% python3 -q
>>> import numpy as np
>>> from numpy import linalg as LA
>>> np.set_printoptions(precision=2, suppress=True, linewidth=140)
>>> X = np.array([[5, 0], [0, 7]])
>>> A2 = np.array([[2, 2, 2], [1, 3, 1]])
>>> print(np.einsum("ik,kj->ji", X, A2))
[[10  7]
 [10 21]
 [10  7]]
>>> np.einsum("ik,kj->ij", X, A2)
array([[10, 10, 10],
       [ 7, 21,  7]])
>>> print(np.einsum("ij,ij->i", X, X))
[25 49]
>>> np.vstack([X, A2.T]).shape
(5, 2)
>>> A2 @ X
Traceback (most recent call last):
  File "<python-input-9>", line 1, in <module>
    A2 @ X
    ~~~^~~
ValueError: matmul: Input operand 1 has a mismatch in its core dimension 0, with gufunc signature (n?,k),(k,m?)->(n?,m?) (size 2 is different from 3)
>>> print(np.einsum("ij->j", X))
[5 7]
>>> LA.matrix_rank(X @ A2)
np.int64(2)
>>> LA.matrix_rank(np.vstack([X, A2.T]))
np.int64(2)
>>> A2.T @ X.T
array([[10,  7],
       [10, 21],
       [10,  7]])
>>> X @ A2
array([[10, 10, 10],
       [ 7, 21,  7]])
>>> m1 = np.load("test19.npy")
>>> m1
array([[2, 5, 2],
       [2, 1, 0],
       [5, 0, 2]])
>>> Uu, sig, Vh = LA.svd(m1, full_matrices=False)
>>> np.round(Vh @ Vh.T, 2) + 0
array([[1., 0., 0.],
       [0., 1., 0.],
       [0., 0., 1.]])
>>> (sig > 1e-8).sum()
np.int64(3)
>>> round(float(np.sqrt((sig ** 2).sum())), 2), round(float(LA.norm(m1)), 2)
(8.19, 8.19)
>>> sig
array([7.01, 4.12, 0.9 ])
